>>> import numpy as np
>>> np.set_printoptions(suppress=True, linewidth=120)
>>> rnd = lambda a: np.round(a, 2) + 0
>>> f = np.array([2, 3, 1, 4]) + 0.5
>>> arr = np.eye(4) - 2 * np.outer(f, f) / (f @ f)
>>> print(rnd(arr))
[[ 0.7  -0.43 -0.18 -0.55]
 [-0.43  0.4  -0.26 -0.77]
 [-0.18 -0.26  0.89 -0.33]
 [-0.55 -0.77 -0.33  0.01]]
>>> print(rnd(np.linalg.norm(arr, axis=0)))
[1. 1. 1. 1.]
>>> X = np.load("case4.npy")
>>> print(X)
[[ -3  -3  -3  -3]
 [ -3  -6  -6  -6]
 [ -3  -6  -9  -9]
 [ -3  -6  -9 -12]]
>>> t3 = np.stack([X, 2 * X, X[::-1]])
>>> print(np.einsum("bij,cij->bc", t3, t3))
[[ 630 1260  486]
 [1260 2520  972]
 [ 486  972  630]]
>>> print(np.linalg.matrix_rank(t3))
[4 4 4]
>>> print(t3.sum(axis=0))
[[-12 -15 -18 -21]
 [-12 -24 -27 -27]
 [-12 -24 -33 -33]
 [-12 -21 -30 -39]]
>>> print(t3.shape)
(3, 4, 4)
>>> print(rnd(np.linalg.norm(t3, axis=(1, 2))))
[25.1 50.2 25.1]
>>> ev, V = np.linalg.eig(X)
>>> print(rnd(np.sort(np.linalg.eigvals(np.linalg.inv(X)))))
[-1.18 -0.78 -0.33 -0.04]
>>> print(rnd(np.sort(np.linalg.eigvals(X @ X))))
[  0.72   1.63   9.   618.65]
>>> print(rnd(ev))
[-24.87  -3.    -1.28  -0.85]
>>> print(rnd(np.prod(ev)))
81.0
>>> A = np.array([[0, -2, -1, -2], [0, -4, -2, -4], [0, 2, 1, 2], [0, -2, -1, -2]])
>>> theta = np.radians(30)
>>> R = np.eye(4)
>>> R[1, 1] = R[3, 3] = np.cos(theta)
>>> R[1, 3], R[3, 1] = -np.sin(theta), np.sin(theta)
>>> print(rnd(R))
[[ 1.    0.    0.    0.  ]
 [ 0.    0.87  0.   -0.5 ]
 [ 0.    0.    1.    0.  ]
 [ 0.    0.5   0.    0.87]]
>>> out = A @ R.T
>>> print(rnd(out))
[[ 0.   -0.73 -1.   -2.73]
 [ 0.   -1.46 -2.   -5.46]
 [ 0.    0.73  1.    2.73]
 [ 0.   -0.73 -1.   -2.73]]
>>> print(rnd(np.abs(out - A).max(axis=0)))
[0.   2.54 0.   1.46]
>>> print(rnd(np.linalg.svd(A, compute_uv=False)), rnd(np.linalg.svd(out, compute_uv=False)))
[7.94 0.   0.   0.  ] [7.94 0.   0.   0.  ]
>>> rk = np.linalg.matrix_rank(A)
>>> print(rk)
1
>>> ns = np.linalg.svd(A)[2][rk:].T
>>> print(np.allclose(A @ ns, 0))
True
>>> print([int(np.linalg.matrix_rank(A[:i])) for i in range(1, len(A) + 1)])
[1, 1, 1, 1]
>>> print(rnd(ns @ ns.T))
[[ 1.    0.    0.    0.  ]
 [ 0.    0.56 -0.22 -0.44]
 [ 0.   -0.22  0.89 -0.22]
 [ 0.   -0.44 -0.22  0.56]]
>>> print([int(np.linalg.matrix_rank(np.delete(A, i, axis=0))) for i in range(4)])
[1, 1, 1, 1]
>>> print(rnd(A @ ns))
[[0. 0. 0.]
 [0. 0. 0.]
 [0. 0. 0.]
 [0. 0. 0.]]
>>> Uu, sv, VT = np.linalg.svd(A)
>>> V = VT[:(sv > 1e-8).sum()]
>>> rng = np.random.default_rng(4635)
>>> x0 = A[1] + 3 * A[3] + rng.integers(2) * np.eye(4)[3]
>>> print(x0)
[  0. -10.  -5. -10.]
>>> print(rnd(np.diag(V.T @ V)))
[0.   0.44 0.11 0.44]
>>> print(rnd(V.T @ V))
[[0.   0.   0.   0.  ]
 [0.   0.44 0.22 0.44]
 [0.   0.22 0.11 0.22]
 [0.   0.44 0.22 0.44]]
>>> E = np.array([[9, 0, 0, 0], [0, -7, 0, 0], [0, 0, 3, 0], [0, 0, 0, -5]])
>>> ev, V = np.linalg.eig(E)
>>> print(rnd(np.sort(np.linalg.eigvals(E.T))))
[-7. -5.  3.  9.]
>>> print(np.prod(ev))
945.0
>>> print((np.linalg.matrix_power((E != 0) + (E.T != 0) + np.eye(4), 4) > 0).astype(int))
[[1 0 0 0]
 [0 1 0 0]
 [0 0 1 0]
 [0 0 0 1]]
>>> print(rnd(np.sort(np.linalg.eigvals(E).real)))
[-7. -5.  3.  9.]
>>> print(E @ E)
[[81  0  0  0]
 [ 0 49  0  0]
 [ 0  0  9  0]
 [ 0  0  0 25]]
>>> print(rnd(np.linalg.pinv(E)))
[[ 0.11  0.    0.    0.  ]
 [ 0.   -0.14  0.    0.  ]
 [ 0.    0.    0.33  0.  ]
 [ 0.    0.    0.   -0.2 ]]
>>> print(E[:, 0] @ E[:, 3])
0
>>> print(E @ E.T)
[[81  0  0  0]
 [ 0 49  0  0]
 [ 0  0  9  0]
 [ 0  0  0 25]]
>>> print(rnd(np.linalg.svd(E, compute_uv=False)))
[9. 7. 5. 3.]
>>> z = rng.permutation(4)
>>> print(z)
[0 2 3 1]
>>> out = E[z][:, z]
>>> print(rnd(np.linalg.det(out)), rnd(np.linalg.det(E[z])))
945.0 945.0
>>> K = np.array([[4, 0], [0, 0]])
>>> print(K)
[[4 0]
 [0 0]]
>>> print(K.T @ K)
[[16  0]
 [ 0  0]]
>>> print(K @ K.T)
[[16  0]
 [ 0  0]]
>>> print(rnd(np.linalg.norm(K, axis=0)))
[4. 0.]
>>> print(K[:, 0] @ K[:, 1])
0
>>> print(K - K[0])
[[ 0  0]
 [-4  0]]
>>> print(rnd(np.linalg.svd(K, compute_uv=False)))
[4. 0.]
>>> print(np.diff(K, axis=0))
[[-4  0]]
>>> print(K.mean(axis=0))
[2. 0.]
>>> print(np.abs(K).max())
4
>>> print(np.unravel_index(np.abs(K).argmax(), K.shape))
(np.int64(0), np.int64(0))
>>> np.linalg.rank(K)
Traceback (most recent call last):
  File "<python-input-72>", line 1, in <module>
    np.linalg.rank(K)
    ^^^^^^^^^^^^^^
AttributeError: module 'numpy.linalg' has no attribute 'rank'
>>> z = rng.permutation(2)
>>> print(z)
[0 1]
>>> out = K[z][:, z]
>>> print(np.trace(out))
4
>>> print(rnd(np.linalg.det(out)), rnd(np.linalg.det(K[z])))
0.0 0.0
>>> rk = np.linalg.matrix_rank(K)
>>> print(rk)
1
>>> ns = np.linalg.svd(K)[2][rk:].T
>>> print(ns[:, 0] / ns[np.abs(ns[:, 0]).round(6).argmax(), 0])
[0. 1.]
>>> print(ns @ ns.T)
[[0. 0.]
 [0. 1.]]
>>> print(ns.shape)
(2, 1)
>>> ev, V = np.linalg.eigh(K)
>>> print(V @ np.diag(ev) @ V.T)
[[4. 0.]
 [0. 0.]]
>>> print(rnd(np.linalg.svd(K, compute_uv=False)))
[4. 0.]
>>> print(ev)
[0. 4.]
>>> print(V.T @ V)
[[1. 0.]
 [0. 1.]]
>>> print(np.abs(V[:, -1]))
[1. 0.]
>>> print(rnd(np.linalg.eigvalsh(K + 2 * np.eye(2))))
[2. 6.]
>>> print(V.T @ K @ V)
[[0. 0.]
 [0. 4.]]
>>> print(ev.sum(), np.trace(K))
4.0 4
>>> print(np.abs(V[:, -1]).round(6).argmax())
0
